$ python3 -q
>>> import numpy as np
>>> np.set_printoptions(precision=1, suppress=True, linewidth=200)
>>> A = np.loadtxt("case17.csv", delimiter=",")
>>> A
array([[ 6. , -2.4,  0. ,  0.6],
       [-3. ,  4.8,  0. ,  7.8],
       [ 1.4,  1.2,  0. ,  4.2],
       [ 7.9, -4. ,  0. , -1. ],
       [ 6.3, -2.6,  0. ,  0.4],
       [ 4. , -0.8,  0. ,  2.2],
       [-2.1,  4.1,  0. ,  7.1],
       [-2. ,  4. ,  0. ,  7. ],
       [13.9, -8.7,  0. , -5.7],
       [11.6, -6.9,  0. , -3.9],
       [10. , -5.6,  0. , -2.6],
       [ 0.5,  2. ,  0. ,  5. ],
       [-1.1,  3.3,  0. ,  6.3],
       [13.6, -8.5,  0. , -5.5],
       [ 7.8, -3.8,  0. , -0.8],
       [-6.7,  7.7,  0. , 10.7],
       [ 2.6,  0.3,  0. ,  3.3],
       [ 9.5, -5.2,  0. , -2.2],
       [ 9.5, -5.2,  0. , -2.2]])
>>> round(float(np.linalg.norm(A, 2) / np.linalg.norm(A)), 1)
0.9
>>> [round(float(x), 1) for x in np.linalg.svd(A, compute_uv=False)[:3]]
[41.3, 17.2, 0.0]
>>> np.argsort(-np.linalg.norm(A, axis=0).round(6), kind="stable")[:3]
array([0, 3, 1])
>>> feats = np.load("arr.npy")
>>> feats
array([[-3, -3,  3, -1,  2,  2, -2,  2,  0],
       [ 0, -3, -3,  3, -1,  2,  2, -2,  2],
       [ 2,  0, -3, -3,  3, -1,  2,  2, -2],
       [-2,  2,  0, -3, -3,  3, -1,  2,  2],
       [ 2, -2,  2,  0, -3, -3,  3, -1,  2],
       [ 2,  2, -2,  2,  0, -3, -3,  3, -1],
       [-1,  2,  2, -2,  2,  0, -3, -3,  3],
       [ 3, -1,  2,  2, -2,  2,  0, -3, -3],
       [-3,  3, -1,  2,  2, -2,  2,  0, -3]])
>>> other = np.array([[9, 9, -8],
...     [-8, 1, -1],
...     [-2, -3, 3],
...     [-5, 9, 3],
...     [-1, -3, -8],
...     [-6, 7, 6],
...     [-7, -3, -6],
...     [-8, -3, 9],
...     [0, -3, -4]])
>>> np.einsum("ik,kj->ji", feats, other)
array([[-20,   6,  12, -43,  38,  11,  24,  35, -63],
       [-40,  44, -22, -22, -14,  26, -28,  76, -20],
       [ 59, -15, -50,  63, -37,  13, -31,   2,  -4]])
>>> np.linalg.matrix_rank(np.vstack([feats, other.T]))
np.int64(9)
>>> other.T @ feats.T
array([[-20,   6,  12, -43,  38,  11,  24,  35, -63],
       [-40,  44, -22, -22, -14,  26, -28,  76, -20],
       [ 59, -15, -50,  63, -37,  13, -31,   2,  -4]])
>>> np.einsum("ij->j", feats)
array([0, 0, 0, 0, 0, 0, 0, 0, 0])
>>> np.allclose(feats @ feats.T, feats.T @ feats)
True
>>> feats @ (-1.0) ** np.arange(9)
array([ 0.,  0.,  4., -8., 12., -8.,  6.,  0., -6.])
>>> (feats @ feats)[0]
array([ 33,  10,  -9,   0,  -5, -26,  13,   8, -24])
>>> np.sort(np.abs(np.fft.fft(feats[0]))), np.round(np.sort(np.linalg.svd(feats, compute_uv=False)), 1) + 0
(array([0. , 5. , 5. , 5.9, 5.9, 6.7, 6.7, 9.6, 9.6]), array([0. , 5. , 5. , 5.9, 5.9, 6.7, 6.7, 9.6, 9.6]))
>>> np.fft.fft(feats[0])
array([ 0. +0.j , -6.7+0.1j, -3.7+3.5j, -9. +3.5j,  5.8+0.8j,  5.8-0.8j, -9. -3.5j, -3.7-3.5j, -6.7-0.1j])
>>> feats @ np.ones(9)
array([0., 0., 0., 0., 0., 0., 0., 0., 0.])
>>> r0, g = feats[2], feats[8]
>>> r0 @ g
np.int64(9)
>>> p = (r0 @ g) / (r0 @ r0) * r0
>>> p
array([ 0.4,  0. , -0.6, -0.6,  0.6, -0.2,  0.4,  0.4, -0.4])
>>> np.round(feats @ np.linalg.pinv(feats) @ feats, 1) + 0
array([[-3., -3.,  3., -1.,  2.,  2., -2.,  2.,  0.],
       [ 0., -3., -3.,  3., -1.,  2.,  2., -2.,  2.],
       [ 2.,  0., -3., -3.,  3., -1.,  2.,  2., -2.],
       [-2.,  2.,  0., -3., -3.,  3., -1.,  2.,  2.],
       [ 2., -2.,  2.,  0., -3., -3.,  3., -1.,  2.],
       [ 2.,  2., -2.,  2.,  0., -3., -3.,  3., -1.],
       [-1.,  2.,  2., -2.,  2.,  0., -3., -3.,  3.],
       [ 3., -1.,  2.,  2., -2.,  2.,  0., -3., -3.],
       [-3.,  3., -1.,  2.,  2., -2.,  2.,  0., -3.]])
>>> rank = np.linalg.matrix_rank(feats)
>>> rank
np.int64(8)
>>> ns = np.linalg.svd(feats)[2][rank:].T
>>> ns @ ns.T
array([[0.1, 0.1, 0.1, 0.1, 0.1, 0.1, 0.1, 0.1, 0.1],
       [0.1, 0.1, 0.1, 0.1, 0.1, 0.1, 0.1, 0.1, 0.1],
       [0.1, 0.1, 0.1, 0.1, 0.1, 0.1, 0.1, 0.1, 0.1],
       [0.1, 0.1, 0.1, 0.1, 0.1, 0.1, 0.1, 0.1, 0.1],
       [0.1, 0.1, 0.1, 0.1, 0.1, 0.1, 0.1, 0.1, 0.1],
       [0.1, 0.1, 0.1, 0.1, 0.1, 0.1, 0.1, 0.1, 0.1],
       [0.1, 0.1, 0.1, 0.1, 0.1, 0.1, 0.1, 0.1, 0.1],
       [0.1, 0.1, 0.1, 0.1, 0.1, 0.1, 0.1, 0.1, 0.1],
       [0.1, 0.1, 0.1, 0.1, 0.1, 0.1, 0.1, 0.1, 0.1]])
>>> ns[:, 0] / ns[np.abs(ns[:, 0]).round(6).argmax(), 0]
array([1., 1., 1., 1., 1., 1., 1., 1., 1.])
>>> np.linalg.matrix_rank(feats.T @ feats), np.linalg.matrix_rank(feats @ feats.T)
(np.int64(8), np.int64(8))
>>> np.allclose(feats @ ns, 0)
True
>>> [int(np.linalg.matrix_rank(feats[:, :j + 1])) for j in range(9)]
[1, 2, 3, 4, 5, 6, 7, 8, 8]
